In [1]: import numpy as np

In [2]: import numpy.linalg as la

In [3]: np.set_printoptions(precision=3, suppress=True, linewidth=100, sign=" ")

In [4]: mat = np.loadtxt("test6.csv", delimiter=",")

In [5]: print(mat)
[[ 0.8 12.   1.   0.9  0.8]
 [ 1.8 26.  -0.1  1.8  0.3]
 [ 1.5 14.   1.9  0.1  0.7]
 [ 0.5 12.  -0.5  0.4  1.7]
 [ 0.5 -6.   0.8  1.3 -0.8]
 [ 0.2 24.   1.   1.   0.3]
 [ 0.3 42.   0.6  2.1  1.5]]

In [6]: hat = mat @ la.solve(mat.T @ mat, mat.T)

In [7]: print(np.trace(hat))
5.0

In [8]: print(np.allclose(hat @ hat, hat))
True

In [9]: print(la.matrix_rank(np.eye(7) - hat))
2

In [10]: J = np.vander(np.arange(9) - 3, 4, increasing=True)

In [11]: print(J)
[[  1  -3   9 -27]
 [  1  -2   4  -8]
 [  1  -1   1  -1]
 [  1   0   0   0]
 [  1   1   1   1]
 [  1   2   4   8]
 [  1   3   9  27]
 [  1   4  16  64]
 [  1   5  25 125]]

In [12]: # column 3 is much longer than the rest

In [13]: hat = J @ la.solve(J.T @ J, J.T)

In [14]: print(round(np.trace(hat), 3))
4.0

In [15]: print(np.round(la.eigvalsh(hat), 3) + 0)
[ 0.  0.  0.  0.  0.  1.  1.  1.  1.]

In [16]: print(np.diag(hat))
[ 0.859  0.328  0.372  0.314  0.255  0.314  0.372  0.328  0.859]

In [17]: B = np.c_[J[:, :3] @ np.array([[2, 1, 0], [2, 3, 5], [4, 2, 5]]), np.array([1, 0, 1, 3, 2, 0, 3, 1, 1])]

In [18]: print(B)
[[  32   10   30    1]
 [  14    3   10    0]
 [   4    0    0    1]
 [   2    1    0    3]
 [   8    6   10    2]
 [  22   15   30    0]
 [  44   28   60    3]
 [  74   45  100    1]
 [ 112   66  150    1]]

In [19]: print(la.matrix_rank(B))
4

In [20]: print(la.norm(la.qr(J)[0].T @ B, axis=0) ** 2 / ((B ** 2).sum(axis=0) + 1e-12))
[ 1.     1.     1.     0.677]

In [21]: print(la.matrix_rank(np.c_[J, B]))
5

In [22]: x = np.array([2, -1, 0, 1])

In [23]: y = B @ x

In [24]: print(np.round(la.lstsq(B, y)[0], 3) + 0)
[ 2. -1.  0.  1.]

In [25]: rng = np.random.default_rng(439116)

In [26]: y = y + 0.02 * rng.normal(size=9)

In [27]: print(y)
[  55.028   25.002    8.95     5.983   12.016   29.02    62.982  103.981  159.01 ]

In [28]: beta, *_ = la.lstsq(B, y)

In [29]: print(np.round(B.T @ (y - B @ beta), 3) + 0)
[ 0.  0.  0.  0.]

In [30]: print([round(float(la.norm(la.solve(B.T @ B + lam * np.eye(4), B.T @ y))), 2) for lam in (0, 1, 10, 100)])
[2.45, 2.38, 2.18, 1.46]

In [31]: A = np.loadtxt("dump.csv", delimiter=",")

In [32]: print(A)
[[ 0.31  -0.414  0.156  0.217  0.217 -0.07   0.056  0.539  0.302  0.062 -0.468 -0.042]
 [ 0.387  0.203  0.102  0.268  0.082  0.406  0.091  0.022  0.335  0.361  0.49   0.251]
 [ 0.026  0.149  0.226  0.038  0.494 -0.207 -0.19  -0.266  0.128 -0.394 -0.113  0.589]
 [-0.439  0.431  0.492 -0.002 -0.356 -0.118  0.134  0.373  0.192  0.071 -0.093  0.177]
 [-0.258 -0.051 -0.291  0.089 -0.071  0.393  0.023 -0.178 -0.103  0.402 -0.527  0.444]
 [-0.207  0.078 -0.116 -0.113  0.003  0.163 -0.65  -0.095  0.612  0.024 -0.082 -0.29 ]
 [-0.413 -0.141  0.193  0.041  0.493 -0.169  0.375 -0.309  0.175  0.384  0.066 -0.282]
 [-0.103 -0.427  0.075 -0.69  -0.041  0.296  0.233  0.078  0.234 -0.17   0.176  0.245]
 [ 0.361  0.054  0.273 -0.496 -0.031 -0.312 -0.283 -0.105 -0.164  0.56  -0.108  0.065]
 [-0.336 -0.075 -0.049 -0.014  0.411  0.107 -0.385  0.52  -0.39   0.152  0.307  0.103]
 [-0.155 -0.599  0.236  0.363 -0.393 -0.214 -0.269 -0.205  0.011  0.075  0.252  0.216]
 [-0.052  0.041 -0.631 -0.059 -0.048 -0.567  0.123  0.184  0.304  0.154  0.174  0.272]]

In [33]: # columns are unit length and at right angles

In [34]: u = np.array([3, 3])

In [35]: print(np.cross(A[7, :3], A[5, :3]))
[ 0.044 -0.028 -0.096]

In [36]: print(np.polyval(u, A[7]))
[ 2.69   1.718  3.226  0.929  2.878  3.889  3.699  3.234  3.701  2.489  3.527  3.736]

In [37]: x = np.array([2, 6, 9, 6, 5, 0, 7, 6, 8, 9, 4, 6])

In [38]: y = A @ x

In [39]: beta, lr = np.zeros(12), 1 / la.norm(A, 2) ** 2

In [40]: for i in range(4):
    ...:     beta -= lr * A.T @ (A @ beta - y)
    ...:     if i % 1 == 0: print(i, round(la.norm(A @ beta - y), 3))
    ...: 
0 0.0
1 0.0
2 0.0
3 0.0

In [41]: print(round(la.cond(A), 3))
1.0

In [42]: print(beta.round(3) + 0)
[ 2.  6.  9.  6.  5.  0.  7.  6.  8.  9.  4.  6.]

In [43]: x = np.array([6, 1, -1, 7, -2])

In [44]: y = mat @ x

In [45]: print(la.solve(mat.T @ mat, mat.T @ y))
[ 6.  1. -1.  7. -2.]

In [46]: print(np.round(la.pinv(mat) @ mat, 3) + 0)
[[ 1.  0.  0.  0.  0.]
 [ 0.  1.  0.  0.  0.]
 [ 0.  0.  1.  0.  0.]
 [ 0.  0.  0.  1.  0.]
 [ 0.  0.  0.  0.  1.]]

In [47]: y = y + 0.05 * rng.normal(size=7)

In [48]: print(y)
[ 20.567  48.869  20.321  14.936   6.944  30.587  54.816]

In [49]: beta, *_ = la.lstsq(mat, y)

In [50]: print(np.round(mat.T @ (y - mat @ beta), 3) + 0)
[ 0.  0.  0.  0.  0.]

In [51]: gram = A.T @ A

In [52]: print(la.eigvalsh(gram)[::-1])
[ 1.  1.  1.  1.  1.  1.  1.  1.  1.  1.  1.  1.]

In [53]: print(np.trace(gram), (A ** 2).sum())
12.0 12.0

In [54]: print(np.diag(gram))
[ 1.  1.  1.  1.  1.  1.  1.  1.  1.  1.  1.  1.]

In [55]: q, evecs = la.qr(A[:, :2])[0], la.qr(A[:, 2:])[0]

In [56]: sv = la.svd(q.T @ evecs, compute_uv=False)

In [57]: print(np.degrees(np.arccos(sv.clip(0, 1))))
[ 90.  90.]

In [58]: print((sv > 0.9).sum())
0

In [59]: data = np.load("a.npy")

In [60]: print(data)
[[ 2  2  2  0  2  1]
 [ 0  2  2  0  2  2]
 [ 2  0  2  2  0  2]
 [ 1  1  2  1  2  2]
 [ 0  0  1  1  0  0]
 [ 0  0  1  0  1  0]
 [ 1  0  0  1  1  2]
 [ 0  1  2  2  2  2]
 [ 0  1  1  1  2  0]
 [ 1  2  1  2  1  2]]

In [61]: B = np.c_[data[:, :5] @ np.array([[-2, -1, 1, -1, 2],
    ...:     [0, 1, -3, -3, 2],
    ...:     [1, 3, -3, -3, -3],
    ...:     [3, 2, 0, 0, 1],
    ...:     [1, 3, -1, 3, 0]]), np.array([1, 4, 3, 0, 2, 4, 0, 5, 5, 4])]

In [62]: print(B)
[[  0  12 -12  -8   2   1]
 [  4  14 -14  -6  -2   4]
 [  4   8  -4  -8   0   3]
 [  5  14 -10  -4  -1   0]
 [  4   5  -3  -3  -2   2]
 [  2   6  -4   0  -3   4]
 [  2   4   0   2   3   0]
 [ 10  17 -11  -3  -2   5]
 [  6  12  -8   0   0   5]
 [  6  11  -9  -7   5   4]]

In [63]: print(np.round(la.norm(B - data @ la.lstsq(data, B)[0], axis=0), 3) + 0)
[ 0.     0.     0.     0.     0.     4.293]

In [64]: print(la.matrix_rank(np.c_[data, B]))
7

In [65]: print(la.norm(la.qr(data)[0].T @ B, axis=0) ** 2 / ((B ** 2).sum(axis=0) + 1e-12))
[ 1.     1.     1.     1.     1.     0.835]

In [66]: print(la.matrix_rank(B))
6

In [67]: print(np.round(la.lstsq(data, B[:, 0])[0], 3) + 0)
[-2.  0.  1.  3.  1.  0.]

In [68]: lab = rng.integers(0, 3, 10)

In [69]: W0 = np.array([[1, -2, -1, -3, -1, -3, -3, -3, 2, -3],
    ...:     [-3, 2, 2, -3, -2, 1, 3, 1, 1, -2],
    ...:     [-3, 0, 2, -2, 3, 1, 3, 3, -3, -1],
    ...:     [-2, 2, 3, 2, 0, -2, -3, 1, -2, -2],
    ...:     [1, -3, 3, 0, -3, 3, 2, 3, -2, -2],
    ...:     [-2, 1, -3, -1, 2, 0, -3, 1, 1, 3],
    ...:     [0, 1, -1, -3, 2, 1, 2, 0, 0, 0],
    ...:     [-3, 1, -2, 3, 1, -3, 2, 0, -3, 2],
    ...:     [3, -1, -1, -1, 3, 0, -2, 0, -1, -3],
    ...:     [2, -2, -1, 3, -3, 1, -1, -1, 3, 3]]) * (lab[:, None] == lab)

In [70]: print(W0)
[[ 1  0  0 -3 -1  0  0  0  0  0]
 [ 0  2  0  0  0  0  3  1  1 -2]
 [ 0  0  2  0  0  1  0  0  0  0]
 [-2  0  0  2  0  0  0  0  0  0]
 [ 1  0  0  0 -3  0  0  0  0  0]
 [ 0  0 -3  0  0  0  0  0  0  0]
 [ 0  1  0  0  0  0  2  0  0  0]
 [ 0  1  0  0  0  0  2  0 -3  2]
 [ 0 -1  0  0  0  0 -2  0 -1 -3]
 [ 0 -2  0  0  0  0 -1 -1  3  3]]

In [71]: lab = rng.permutation(4)

In [72]: B = J[:, lab] * rng.choice([-1, 1], 4)

In [73]: print(B)
[[  3 -27  -1   9]
 [  2  -8  -1   4]
 [  1  -1  -1   1]
 [  0   0  -1   0]
 [ -1   1  -1   1]
 [ -2   8  -1   4]
 [ -3  27  -1   9]
 [ -4  64  -1  16]
 [ -5 125  -1  25]]

In [74]: Uu, _, VT = la.svd(J.T @ B)

In [75]: print(lab)
[ 1  3  0  2]

In [76]: Uu, sv, VT = la.svd(W0, full_matrices=False)

In [77]: print(np.round(VT @ VT.T, 3) + 0)
[[ 1.  0.  0.  0.  0.  0.  0.  0.  0.  0.]
 [ 0.  1.  0.  0.  0.  0.  0.  0.  0.  0.]
 [ 0.  0.  1.  0.  0.  0.  0.  0.  0.  0.]
 [ 0.  0.  0.  1.  0.  0.  0.  0.  0.  0.]
 [ 0.  0.  0.  0.  1.  0.  0.  0.  0.  0.]
 [ 0.  0.  0.  0.  0.  1.  0.  0.  0.  0.]
 [ 0.  0.  0.  0.  0.  0.  1.  0.  0.  0.]
 [ 0.  0.  0.  0.  0.  0.  0.  1.  0.  0.]
 [ 0.  0.  0.  0.  0.  0.  0.  0.  1.  0.]
 [ 0.  0.  0.  0.  0.  0.  0.  0.  0.  1.]]

In [78]: print(np.round(Uu.T @ W0 @ VT.T, 3) + 0)
[[ 6.136  0.     0.     0.     0.     0.     0.     0.     0.     0.   ]
 [ 0.     5.149  0.     0.     0.     0.     0.     0.     0.     0.   ]
 [ 0.     0.     4.43   0.     0.     0.     0.     0.     0.     0.   ]
 [ 0.     0.     0.     4.039  0.     0.     0.     0.     0.     0.   ]
 [ 0.     0.     0.     0.     3.65   0.     0.     0.     0.     0.   ]
 [ 0.     0.     0.     0.     0.     2.855  0.     0.     0.     0.   ]
 [ 0.     0.     0.     0.     0.     0.     1.107  0.     0.     0.   ]
 [ 0.     0.     0.     0.     0.     0.     0.     0.822  0.     0.   ]
 [ 0.     0.     0.     0.     0.     0.     0.     0.     0.676  0.   ]
 [ 0.     0.     0.     0.     0.     0.     0.     0.     0.     0.255]]

In [79]: print(round(float(np.sqrt((sv ** 2).sum())), 3), round(la.norm(W0), 3))
11.136 11.136

In [80]: print(np.abs(Uu[:, 0]).round(6).argmax())
9

In [81]: q, evecs = la.qr(W0[:, :2])[0], la.qr(W0[:, 2:])[0]

In [82]: sv = la.svd(q.T @ evecs, compute_uv=False)

In [83]: print(sv)
[ 0.991  0.854]

In [84]: arr = np.load("w.npy")

In [85]: print(arr)
[[-0.58   0.95   9.643  5.159  9.997]
 [ 0.032  0.975  8.1    4.938  9.365]
 [ 1.867 -0.174 10.1    3.657 10.655]
 [-0.625 -1.327  9.282  4.83   9.343]
 [-0.09  -0.341  9.116  3.825 10.063]
 [-0.501 -1.049  9.914  6.479  9.278]
 [-0.198  2.576 10.392  6.575  9.062]
 [-1.038 -0.488 10.479  5.406 10.72 ]
 [ 0.183 -0.762  9.169  3.335 10.666]
 [-0.602  1.18  10.217  4.758  9.827]
 [-0.364 -2.036  9.953  5.5    9.481]
 [ 1.12  -0.189 10.453  5.433  9.872]
 [ 0.909  0.936  9.326  7.232 11.196]
 [-1.464 -1.417 10.275  4.937 12.37 ]
 [ 0.543 -0.049 10.713  5.014  9.784]
 [-0.553 -1.541 11.463  4.411 10.083]
 [-0.501 -0.653 11.105  4.64  10.257]
 [-0.079  0.148  9.849  6.133 10.849]
 [ 0.412  0.299 11.332  5.202  8.728]
 [-0.606  0.339  9.915  3.146  9.438]
 [ 1.257  0.219  8.571  5.664  9.336]
 [ 1.122 -0.56  10.536  6.102 10.698]
 [-0.139  0.711  9.372  5.052  9.064]
 [-0.214  0.495 10.397  5.477  9.302]
 [-3.371 -1.28   9.309  5.825  8.999]
 [ 1.239 -0.675  8.64   4.461  9.432]
 [ 0.631 -0.678 11.298  4.382  9.109]
 [ 0.71  -0.277 10.739  4.209 10.759]
 [-0.957  0.915 10.327  4.628 10.475]
 [ 1.042 -0.916  9.981  5.65   8.072]
 [ 1.05   0.505  8.445  4.302 10.943]
 [-1.309  0.557  9.329  4.727  9.793]
 [-0.203 -1.368 10.027  4.031  8.824]
 [ 0.099 -1.813 11.199  6.412 10.16 ]
 [ 0.996 -0.848 10.134  5.923  9.312]
 [ 1.591  0.227 10.651  3.751 11.407]
 [ 0.85  -1.299 10.272  5.091  9.436]
 [-0.787  0.808 10.47   4.895  8.569]
 [ 0.62  -0.211 10.374  5.011  8.592]
 [-1.308  1.267 10.597  5.418 10.276]
 [ 1.094 -1.614  9.632  5.506 11.05 ]]

In [86]: d = la.norm(arr[:, None] - arr[None], axis=-1)

In [87]: print(la.matrix_rank(d ** 2))
7

In [88]: print(d[:5, :5])
[[ 0.     1.79   3.186  2.419  1.992]
 [ 1.79   0.     3.463  2.672  2.122]
 [ 3.186  3.463  0.     3.362  2.281]
 [ 2.419  2.672  3.362  0.     1.678]
 [ 1.992  2.122  2.281  1.678  0.   ]]

In [89]: print(np.unravel_index(d.round(6).argmax(), d.shape))
(np.int64(24), np.int64(35))

In [90]: print((d + 1e9 * np.eye(41)).round(6).argmin(axis=1))
[  9  22  35  10   8  10  23  16   4   0   3  14  17   7  11  16  15   7  38   4  25  11   0  37
   3  20  14  35   9  38   4   0   3  10  36   2  34  23  18  28  21]

In [91]: print(np.flatnonzero(d[29] < d.mean() / 2))
[ 29  34  38]

In [92]: print(d.mean(axis=1).argmax())
24
